$ ipython --no-banner

In [1]: import numpy as np

In [2]: from numpy import linalg as LA

In [3]: np.set_printoptions(precision=3, suppress=True, linewidth=200, floatmode="fixed")

In [4]: m1 = np.loadtxt("w.csv", delimiter=",")

In [5]: print(m1)
[[ 27.000  -6.000 -18.000   0.000   3.000]
 [ -6.000  22.000   5.000 -11.000   0.000]
 [-18.000   5.000  14.000   0.000   3.000]
 [  0.000 -11.000   0.000   6.000   1.000]
 [  3.000   0.000   3.000   1.000  13.000]]

In [6]: round(float(LA.norm(m1, 2)), 3)
Out[6]: 43.066

In [7]: np.round(LA.norm(m1[3], 1), 3), round(float(LA.norm(m1[3], np.inf)), 3)
Out[7]: (np.float64(18.0), 11.0)

In [8]: round(float(LA.norm(m1, 1)), 3), round(float(LA.norm(m1, np.inf)), 3)
Out[8]: (54.0, 54.0)

In [9]: print(LA.norm(m1, axis=0))
[33.136 25.807 23.537 12.570 13.711]

In [10]: round(float(LA.norm(m1, "nuc")), 3)
Out[10]: 82.0

In [11]: rank = LA.matrix_rank(m1)

In [12]: rank
Out[12]: np.int64(3)

In [13]: null = LA.svd(m1)[2][rank:].T

In [14]: [int(LA.matrix_rank(np.delete(m1, i, axis=0))) for i in range(5)]
Out[14]: [3, 3, 3, 3, 3]

In [15]: np.allclose(m1 @ null, 0)
Out[15]: True

In [16]: [int(LA.matrix_rank(m1[:, :j + 1])) for j in range(5)]
Out[16]: [1, 2, 3, 3, 3]

In [17]: np.round(m1 @ null, 3) + 0
Out[17]: 
array([[0.000, 0.000],
       [0.000, 0.000],
       [0.000, 0.000],
       [0.000, 0.000],
       [0.000, 0.000]])

In [18]: left, sv, Vt = LA.svd(m1)

In [19]: evecs = Vt[:(sv > 1e-8).sum()]

In [20]: rng = np.random.default_rng(7849)

In [21]: vec = m1[0] + 3 * m1[4] + rng.integers(2) * np.eye(5)[0]

In [22]: print(vec)
[37.000 -6.000 -9.000  3.000 42.000]

In [23]: np.diag(evecs.T @ evecs)
Out[23]: array([0.696, 0.778, 0.390, 0.235, 0.902])

In [24]: evecs.T @ evecs
Out[24]: 
array([[ 0.696, -0.019, -0.422, -0.063,  0.172],
       [-0.019,  0.778,  0.050, -0.412,  0.024],
       [-0.422,  0.050,  0.390,  0.053,  0.234],
       [-0.063, -0.412,  0.053,  0.235,  0.061],
       [ 0.172,  0.024,  0.234,  0.061,  0.902]])

In [25]: LA.matrix_rank(np.vstack([m1, vec]))
Out[25]: np.int64(4)

In [26]: print(np.allclose(evecs.T @ evecs @ vec, vec))
False

In [27]: w, evecs = LA.eigh(m1)

In [28]: np.round(LA.svd(m1, compute_uv=False), 3) + 0
Out[28]: array([43.066, 24.535, 14.398,  0.000,  0.000])

In [29]: print(np.round(evecs.T @ m1 @ evecs, 3) + 0)
[[ 0.000  0.000  0.000  0.000  0.000]
 [ 0.000  0.000  0.000  0.000  0.000]
 [ 0.000  0.000 14.398  0.000  0.000]
 [ 0.000  0.000  0.000 24.535  0.000]
 [ 0.000  0.000  0.000  0.000 43.066]]

In [30]: np.unique(w.round(6) + 0, return_counts=True)[1]
Out[30]: array([2, 1, 1, 1])

In [31]: np.round(evecs @ np.diag(w) @ evecs.T, 3) + 0
Out[31]: 
array([[ 27.000,  -6.000, -18.000,   0.000,   3.000],
       [ -6.000,  22.000,   5.000, -11.000,   0.000],
       [-18.000,   5.000,  14.000,   0.000,   3.000],
       [  0.000, -11.000,   0.000,   6.000,   1.000],
       [  3.000,   0.000,   3.000,   1.000,  13.000]])

In [32]: round(float(w.sum()), 3), np.trace(m1)
Out[32]: (82.0, np.float64(82.0))

In [33]: print(np.round(evecs.T @ evecs, 3) + 0)
[[1.000 0.000 0.000 0.000 0.000]
 [0.000 1.000 0.000 0.000 0.000]
 [0.000 0.000 1.000 0.000 0.000]
 [0.000 0.000 0.000 1.000 0.000]
 [0.000 0.000 0.000 0.000 1.000]]

In [34]: print(np.abs(evecs[:, -1]).round(6).argmax())
0

In [35]: w.round(3) + 0
Out[35]: array([ 0.000,  0.000, 14.398, 24.535, 43.066])

In [36]: LA.eigvalsh(m1 + -1 * np.eye(5))
Out[36]: array([-1.000, -1.000, 13.398, 23.535, 42.066])

In [37]: round(LA.norm(m1, 2) / LA.norm(m1), 3)
Out[37]: np.float64(0.834)

In [38]: E = np.loadtxt("block13.csv", delimiter=",")

In [39]: E
Out[39]: 
array([[ -0.454,  10.280, -39.079,  -7.517],
       [ 25.619, -22.583,  20.067,  -4.038],
       [-24.999,  15.985,   7.765,  15.047],
       [ 14.746,   3.588,   0.826, -16.353],
       [ 20.058, -19.417,  25.745,  12.919],
       [ -4.089,  24.080,  -2.191,  -7.106],
       [ 10.122, -18.275,   7.846,  17.039],
       [  3.020, -23.466, -16.585, -39.252],
       [  6.277,  23.335,   8.809,  16.987],
       [-11.710,  31.659, -24.860,   6.730],
       [ -5.102,  28.687, -38.912,   7.481],
       [-24.991,  -1.550,  10.555,  11.330],
       [ 41.181,  -7.202,   4.168,   5.757],
       [-12.190, -22.546,  -4.511, -19.079],
       [  4.864, -60.438,   7.987, -12.664]])

In [40]: d = LA.norm(E[:, None] - E[None], axis=-1)

In [41]: d[:5, :5]
Out[41]: 
array([[ 0.000, 72.596, 57.780, 44.117, 76.957],
       [72.596,  0.000, 67.567, 36.401, 18.993],
       [57.780, 67.567,  0.000, 52.607, 60.094],
       [44.117, 36.401, 52.607,  0.000, 45.114],
       [76.957, 18.993, 60.094, 45.114,  0.000]])

In [42]: d.mean(axis=1).argmax()
Out[42]: np.int64(14)

In [43]: d.shape
Out[43]: (15, 15)

In [44]: LA.matrix_rank(d ** 2)
Out[44]: np.int64(6)

In [45]: out = np.c_[E[:, :3] @ np.array([[-3, -1, -3], [3, -2, 1], [1, -2, -1]]), np.array([0, -1, -1, -1, -2, -1, -2, 0, 0, 0, 2, 2, 1, 0, 2])]

In [46]: out
Out[46]: 
array([[  -6.877,   58.052,   50.721,    0.000],
       [-124.539,  -20.587, -119.507,   -1.000],
       [ 130.717,  -22.501,   83.217,   -1.000],
       [ -32.648,  -23.574,  -41.476,   -1.000],
       [ -92.680,  -32.714, -105.336,   -2.000],
       [  82.316,  -39.689,   38.538,   -1.000],
       [ -77.345,   10.736,  -56.487,   -2.000],
       [ -96.043,   77.082,  -15.941,    0.000],
       [  59.983,  -70.565,   -4.305,    0.000],
       [ 105.247,   -1.888,   91.649,    0.000],
       [  62.455,   25.552,   82.905,    2.000],
       [  80.878,    6.981,   62.868,    2.000],
       [-140.981,  -35.113, -134.913,    1.000],
       [ -35.579,   66.304,   18.535,    0.000],
       [-187.919,  100.038,  -83.017,    2.000]])

In [47]: print(LA.matrix_rank(out))
4

In [48]: np.round(LA.lstsq(E, out[:, 0])[0], 3) + 0
Out[48]: array([-3.000,  3.000,  1.000,  0.000])

In [49]: idx = out[:, 1] > np.median(out[:, 1])

In [50]: r0 = out[idx].mean(axis=0) - out[~idx].mean(axis=0)

In [51]: r0
Out[51]: array([-35.631,  80.078,  32.529,   1.196])

In [52]: np.round((((out - out.mean(axis=0)) @ r0 > 0) == idx).mean(), 3)
Out[52]: np.float64(0.933)

In [53]: idx.astype(int)
Out[53]: array([1, 0, 0, 0, 0, 0, 1, 1, 0, 0, 1, 1, 0, 1, 1])

In [54]: arr = np.loadtxt("out7.csv", delimiter=",")

In [55]: arr
Out[55]: 
array([[ 7.000, 28.000, -4.000],
       [ 5.000, 20.000, -1.000],
       [ 9.000, 36.000,  2.000],
       [-1.000, -4.000,  5.000]])

In [56]: left, sv, Vt = LA.svd(arr)

In [57]: evecs = Vt[:(sv > 1e-8).sum()]

In [58]: vec = arr[1] + 4 * arr[3] + rng.integers(2) * np.eye(3)[1]

In [59]: vec
Out[59]: array([ 1.000,  5.000, 19.000])

In [60]: np.diag(evecs.T @ evecs)
Out[60]: array([0.059, 0.941, 1.000])

In [61]: np.round(LA.norm(vec - evecs.T @ evecs @ vec), 3)
Out[61]: np.float64(0.243)

In [62]: np.allclose(evecs.T @ evecs @ vec, vec)
Out[62]: False

In [63]: LA.matrix_rank(np.vstack([arr, vec]))
Out[63]: np.int64(3)

In [64]: np.argsort(-LA.norm(arr, axis=0).round(6), kind="stable")[:3]
Out[64]: array([1, 0, 2])

In [65]: print(round(LA.norm(arr, 2) / LA.norm(arr), 3))
0.992

In [66]: left, sv, Vt = LA.svd(arr, full_matrices=False)

In [67]: print(np.allclose(left * sv @ Vt, arr))
True

In [68]: np.round(left.T @ arr @ Vt.T, 3) + 0
Out[68]: 
array([[51.523,  0.000,  0.000],
       [ 0.000,  6.587,  0.000],
       [ 0.000,  0.000,  0.000]])

In [69]: np.abs(left[:, 0]).round(6).argmax()
Out[69]: np.int64(2)

In [70]: np.round(sv / sv[0], 3) + 0
Out[70]: array([1.000, 0.128, 0.000])

In [71]: np.round(Vt @ Vt.T, 3) + 0
Out[71]: 
array([[1.000, 0.000, 0.000],
       [0.000, 1.000, 0.000],
       [0.000, 0.000, 1.000]])

In [72]: round(float(np.sqrt((sv ** 2).sum())), 3), round(float(LA.norm(arr)), 3)
Out[72]: (51.942, 51.942)

In [73]: sv.round(3) + 0
Out[73]: array([51.523,  6.587,  0.000])

In [74]: np.round(left.T @ left, 3) + 0
Out[74]: 
array([[1.000, 0.000, 0.000],
       [0.000, 1.000, 0.000],
       [0.000, 0.000, 1.000]])

In [75]: out = arr + rng.integers(-2, 3, (4, 2)) @ rng.integers(-2, 3, (2, 3))

In [76]: out
Out[76]: 
array([[ 5.000, 30.000, -4.000],
       [ 7.000, 18.000, -1.000],
       [11.000, 34.000,  2.000],
       [-4.000, -1.000,  5.000]])

In [77]: out - arr
Out[77]: 
array([[-2.000,  2.000,  0.000],
       [ 2.000, -2.000,  0.000],
       [ 2.000, -2.000,  0.000],
       [-3.000,  3.000,  0.000]])

In [78]: K = np.loadtxt("a.csv", delimiter=",")

In [79]: print(K)
[[ 0.293  0.042 -0.210 -0.210  0.126 -0.126  0.293]
 [ 0.042  0.006 -0.030 -0.030  0.018 -0.018  0.042]
 [-0.210 -0.030  0.150  0.150 -0.090  0.090 -0.210]
 [-0.210 -0.030  0.150  0.150 -0.090  0.090 -0.210]
 [ 0.126  0.018 -0.090 -0.090  0.054 -0.054  0.126]
 [-0.126 -0.018  0.090  0.090 -0.054  0.054 -0.126]
 [ 0.293  0.042 -0.210 -0.210  0.126 -0.126  0.293]]

In [80]: np.unique(K.round(6), axis=0).shape
Out[80]: (5, 7)

In [81]: LA.lstsq(K[:-1].T, K[-1])[2]
Out[81]: np.int32(1)

In [82]: np.allclose(K[:-1].T @ LA.lstsq(K[:-1].T, K[-1])[0], K[-1])
Out[82]: True

In [83]: r0, g = K[1], K[6]

In [84]: round(float(r0 @ r0), 3)
Out[84]: 0.006

In [85]: round(float(r0 @ g), 3)
Out[85]: 0.042

In [86]: p = (r0 @ g) / (r0 @ r0) * r0

In [87]: LA.matrix_rank(np.outer(r0, g))
Out[87]: np.int64(1)

In [88]: p
Out[88]: array([ 0.293,  0.042, -0.210, -0.210,  0.126, -0.126,  0.293])

In [89]: np.round(g - p, 3) + 0
Out[89]: array([0.000, 0.000, 0.000, 0.000, 0.000, 0.000, 0.000])

In [90]: print(round(float(LA.norm(r0 + g) ** 2 + LA.norm(r0 - g) ** 2), 3))
0.599

In [91]: F = np.load("case9.npy")

In [92]: F
Out[92]: 
array([[15.730, 16.377, 11.013],
       [15.068, 13.871, 10.623],
       [13.967, 16.531, 10.934],
       [16.111, 14.482,  9.052],
       [14.945, 14.137, 10.840],
       [11.729, 15.066,  8.487],
       [14.140, 15.460, 10.074],
       [15.119, 15.476,  8.620],
       [13.630, 14.957,  9.966],
       [15.958, 17.707, 10.120],
       [13.944, 14.018,  9.348],
       [15.025, 14.544,  9.186],
       [14.948, 15.309, 10.045],
       [13.271, 15.904, 11.246],
       [16.737, 15.990,  9.198],
       [15.989, 14.414, 10.126],
       [14.329, 16.060, 10.387],
       [14.950, 14.228,  9.056],
       [14.043, 13.072,  9.143],
       [13.857, 14.863, 10.589],
       [16.897, 16.325,  9.782],
       [14.831, 15.873, 10.603]])

In [93]: vec = np.array([2, 1, 1])

In [94]: rhs = F @ vec

In [95]: print(np.round(LA.pinv(F) @ F, 3) + 0)
[[1.000 0.000 0.000]
 [0.000 1.000 0.000]
 [0.000 0.000 1.000]]

In [96]: print(LA.lstsq(F, rhs)[0])
[2.000 1.000 1.000]

In [97]: rhs = rhs + 0.1 * rng.normal(size=22)

In [98]: rhs
Out[98]: array([58.729, 54.622, 55.420, 55.736, 54.757, 46.982, 53.850, 54.455, 52.245, 59.743, 51.028, 53.936, 55.253, 53.573, 58.692, 56.627, 55.058, 53.169, 50.379, 53.355, 60.018, 55.877])

In [99]: c, *_ = LA.lstsq(F, rhs)

In [100]: c.round()
Out[100]: array([2.000, 1.000, 1.000])

In [101]: [round(float(LA.norm(LA.solve(F.T @ F + lam * np.eye(3), F.T @ rhs))), 2) for lam in (0, 1, 10, 100)]
Out[101]: [2.45, 2.44, 2.39, 2.32]

In [102]: d = LA.norm(F[:, None] - F[None], axis=-1)

In [103]: d.mean(axis=1).argmax()
Out[103]: np.int64(5)

In [104]: np.flatnonzero(d[17] < d.mean() / 2)
Out[104]: array([10, 11, 17])

In [105]: d[17].round(6).argsort(kind="stable")[:4]
Out[105]: array([17, 11, 10,  3])

In [106]: out = np.c_[F[:, :2] @ np.array([[1, 3], [1, 0]]), np.array([0, 5, 2, -2, -3, 3, 2, -2, 3, -2, -4, 1, 1, 1, 2, -4, 1, -2, 3, -3, -1, -4])]

In [107]: print(out)
[[32.107 47.190  0.000]
 [28.939 45.204  5.000]
 [30.498 41.901  2.000]
 [30.593 48.333 -2.000]
 [29.082 44.835 -3.000]
 [26.795 35.187  3.000]
 [29.600 42.420  2.000]
 [30.595 45.357 -2.000]
 [28.587 40.890  3.000]
 [33.665 47.874 -2.000]
 [27.962 41.832 -4.000]
 [29.569 45.075  1.000]
 [30.257 44.844  1.000]
 [29.175 39.813  1.000]
 [32.727 50.211  2.000]
 [30.403 47.967 -4.000]
 [30.389 42.987  1.000]
 [29.178 44.850 -2.000]
 [27.115 42.129  3.000]
 [28.720 41.571 -3.000]
 [33.222 50.691 -1.000]
 [30.704 44.493 -4.000]]

In [108]: LA.matrix_rank(np.c_[F, out])
Out[108]: np.int64(4)

In [109]: np.round(LA.lstsq(F, out[:, 0])[0], 3) + 0
Out[109]: array([1.000, 1.000, 0.000])

In [110]: print(np.round(LA.norm(out - F @ LA.lstsq(F, out)[0], axis=0), 3) + 0)
[ 0.000  0.000 11.872]

In [111]: LA.norm(LA.qr(F)[0].T @ out, axis=0) ** 2 / ((out ** 2).sum(axis=0) + 1e-12)
Out[111]: array([1.000, 1.000, 0.067])

In [112]: vec = np.array([3, 2, 2])

In [113]: rhs = out @ vec

In [114]: print(LA.solve(out.T @ out, out.T @ rhs))
[3.000 2.000 2.000]

In [115]: rhs = rhs + 0.05 * rng.normal(size=22)

In [116]: rhs
Out[116]: 
array([190.722, 187.339, 179.285, 184.388, 170.844, 156.751, 177.720, 178.433, 173.537, 192.749, 159.567, 180.834, 182.439, 169.080, 202.535, 179.121, 179.151, 173.132, 171.531, 163.333, 199.070,
       173.137])

In [117]: c, *_ = LA.lstsq(out, rhs)

In [118]: np.round(out.T @ (rhs - out @ c), 3) + 0
Out[118]: array([0.000, 0.000, 0.000])

In [119]: c.round()
Out[119]: array([3.000, 2.000, 2.000])

In [120]: vec = np.array([1, 0, 1])

In [121]: h1 = np.maximum(F @ vec, 0)

In [122]: F.T @ h1
Out[122]: array([8067.048, 8282.361, 5411.713])

In [123]: np.tanh(F @ vec)
Out[123]: array([1.000, 1.000, 1.000, 1.000, 1.000, 1.000, 1.000, 1.000, 1.000, 1.000, 1.000, 1.000, 1.000, 1.000, 1.000, 1.000, 1.000, 1.000, 1.000, 1.000, 1.000, 1.000])

In [124]: data = np.array([[-1.0, -1.0, 0.0, 0.0, 0.0],
     ...:     [-1.0, -3.0, -1.0, 0.0, 0.0],
     ...:     [0.0, -1.0, 2.0, -1.0, 0.0],
     ...:     [0.0, 0.0, -1.0, -1.0, -1.0],
     ...:     [0.0, 0.0, 0.0, -1.0, -2.0]])

In [125]: # symmetric, so the eigenvalues are real

In [126]: W = np.array([[0, 1], [0, 4], [1, 5], [3, 2], [0, 4]])

In [127]: c = np.array([0, 2])

In [128]: act = np.maximum(data @ W + c, 0)

In [129]: (act > 0).astype(int)
Out[129]: 
array([[0, 0],
       [0, 0],
       [0, 1],
       [0, 0],
       [0, 0]])

In [130]: (act > 0).mean(axis=0)
Out[130]: array([0.000, 0.200])

In [131]: Z = np.array([[2, -2, -2], [3, -5, -1]])

In [132]: act @ Z
Out[132]: 
array([[  0.000,   0.000,   0.000],
       [  0.000,   0.000,   0.000],
       [ 18.000, -30.000,  -6.000],
       [  0.000,   0.000,   0.000],
       [  0.000,   0.000,   0.000]])

In [133]: print((act @ Z).round(6).argmax(axis=1))
[0 0 0 0 0]

In [134]: W @ Z
Out[134]: 
array([[  3,  -5,  -1],
       [ 12, -20,  -4],
       [ 17, -27,  -7],
       [ 12, -16,  -8],
       [ 12, -20,  -4]])
